% ipython --no-banner

In [1]: import numpy as np

In [2]: np.set_printoptions(suppress=True, linewidth=120)

In [3]: m1 = np.loadtxt("block8.csv", delimiter=",")

In [4]: m1
Out[4]: 
array([[ 1.,  0.,  2.,  0.],
       [ 1.,  2.,  4.,  1.],
       [ 2.,  4.,  5.,  2.],
       [ 3.,  6.,  5.,  2.],
       [ 4.,  8.,  6.,  3.],
       [ 5.,  9.,  7.,  4.],
       [ 5.,  9.,  9.,  5.],
       [ 5., 11., 11.,  7.],
       [ 6., 13., 13.,  8.],
       [ 7., 13., 13.,  9.],
       [ 9., 15., 14., 10.],
       [10., 16., 14., 12.],
       [12., 18., 16., 14.],
       [12., 18., 16., 16.],
       [12., 18., 17., 18.],
       [13., 18., 19., 19.],
       [15., 18., 20., 20.],
       [17., 20., 20., 20.],
       [18., 20., 20., 21.],
       [18., 20., 20., 23.],
       [20., 21., 21., 24.],
       [21., 23., 21., 26.],
       [21., 25., 21., 28.],
       [22., 27., 23., 30.],
       [23., 28., 24., 31.],
       [23., 28., 25., 31.],
       [23., 29., 26., 33.],
       [25., 29., 27., 34.],
       [27., 30., 29., 35.]])

In [5]: x0 = np.array([2, 2, 1, 1])

In [6]: target = m1 @ x0

In [7]: target
Out[7]: 
array([  4.,  11.,  19.,  25.,  33.,  39.,  42.,  50.,  59.,  62.,  72.,  78.,  90.,  92.,  95., 100., 106., 114.,
       117., 119., 127., 135., 141., 151., 157., 158., 163., 169., 178.])

In [8]: rng = np.random.default_rng(3384)

In [9]: target = target + 0.3 * rng.normal(size=29)

In [10]: target.round(2)
Out[10]: 
array([  3.98,  10.86,  19.18,  25.61,  33.01,  39.23,  41.79,  50.12,  59.14,  62.27,  72.01,  78.2 ,  90.08,  92.24,
        95.27,  99.94, 105.65, 113.76, 117.26, 119.08, 127.03, 134.56, 141.36, 150.7 , 157.27, 157.77, 163.38, 169.3 ,
       178.25])

In [11]: coef, *_ = np.linalg.lstsq(m1, target)

In [12]: coef.round()
Out[12]: array([2., 2., 1., 1.])

In [13]: [round(float(np.linalg.norm(np.linalg.solve(m1.T @ m1 + lam * np.eye(4), m1.T @ target))), 2) for lam in (0, 1, 10, 100)]
Out[13]: [3.17, 3.15, 3.06, 2.94]

In [14]: Ac = m1 - m1.mean(axis=0)

In [15]: U, sig, Vh = np.linalg.svd(Ac, full_matrices=False)

In [16]: np.searchsorted(np.cumsum(sig ** 2) / (sig ** 2).sum(), 0.9) + 1
Out[16]: np.int64(1)

In [17]: sig.round(2)
Out[17]: array([94.63,  8.72,  5.37,  4.33])

In [18]: print(np.abs(U[:, 0]).argmax())
0

In [19]: np.linalg.matrix_rank(Ac)
Out[19]: np.int64(4)

In [20]: (np.sign(U[:, 0]) == np.sign(U[0, 0])).astype(int)
Out[20]: array([1, 1, 1, 1, 1, 1, 1, 1, 1, 1, 1, 1, 1, 1, 0, 0, 0, 0, 0, 0, 0, 0, 0, 0, 0, 0, 0, 0, 0])

In [21]: np.round(np.abs(Vh[-1]), 2)
Out[21]: array([0.77, 0.01, 0.11, 0.62])

In [22]: np.round(sig ** 2 / (sig ** 2).sum(), 2) + 0
Out[22]: array([0.99, 0.01, 0.  , 0.  ])

In [23]: np.round(Ac.mean(axis=0), 2) + 0
Out[23]: array([0., 0., 0., 0.])

In [24]: np.round((sig ** 2).sum() ** 2 / (sig ** 4).sum(), 2)
Out[24]: np.float64(1.03)

In [25]: U, sig, Vh = np.linalg.svd(m1)

In [26]: sig.round(2)
Out[26]: array([194.79,  15.52,   5.56,   4.63])

In [27]: print(np.argmax(sig[:-1] / (sig[1:] + 1e-6)) + 1)
1

In [28]: M2 = U[:, :1] @ np.diag(sig[:1]) @ Vh[:1]

In [29]: np.round(np.linalg.norm(m1 - M2, 2), 2), np.round(sig[1], 2)
Out[29]: (np.float64(15.52), np.float64(15.52))

In [30]: np.linalg.matrix_rank(M2)
Out[30]: np.int64(1)

In [31]: mat = np.load("sample17.npy")

In [32]: mat
Out[32]: 
array([[0, 0, 0, 0, 0],
       [0, 0, 0, 0, 0],
       [0, 0, 1, 0, 0],
       [0, 2, 0, 0, 0],
       [0, 0, 0, 0, 2]])

In [33]: # 4 blocks once reordered

In [34]: x0 = np.array([2, 3, -1, 0, -4])

In [35]: h1 = np.maximum(mat @ x0, 0)

In [36]: np.maximum(mat @ (3 * x0), 0)
Out[36]: array([ 0,  0,  0, 18,  0])

In [37]: mat.T @ h1
Out[37]: array([ 0, 12,  0,  0,  0])

In [38]: mat * (h1 > 1e-9)[:, None]
Out[38]: 
array([[0, 0, 0, 0, 0],
       [0, 0, 0, 0, 0],
       [0, 0, 0, 0, 0],
       [0, 2, 0, 0, 0],
       [0, 0, 0, 0, 0]])

In [39]: np.round(np.tanh(mat @ x0), 2)
Out[39]: array([ 0.  ,  0.  , -0.76,  1.  , -1.  ])

In [40]: print(np.flatnonzero(h1 > 1e-9))
[3]

In [41]: mat[:, 4] @ mat[:, 1]
Out[41]: np.int64(0)

In [42]: np.round(np.linalg.norm(mat, axis=0), 2)
Out[42]: array([0., 2., 1., 0., 2.])

In [43]: print(mat.T @ mat)
[[0 0 0 0 0]
 [0 4 0 0 0]
 [0 0 1 0 0]
 [0 0 0 0 0]
 [0 0 0 0 4]]

In [44]: mat @ mat.T
Out[44]: 
array([[0, 0, 0, 0, 0],
       [0, 0, 0, 0, 0],
       [0, 0, 1, 0, 0],
       [0, 0, 0, 4, 0],
       [0, 0, 0, 0, 4]])

In [45]: np.round(np.linalg.pinv(mat), 2)
Out[45]: 
array([[0. , 0. , 0. , 0. , 0. ],
       [0. , 0. , 0. , 0.5, 0. ],
       [0. , 0. , 1. , 0. , 0. ],
       [0. , 0. , 0. , 0. , 0. ],
       [0. , 0. , 0. , 0. , 0.5]])
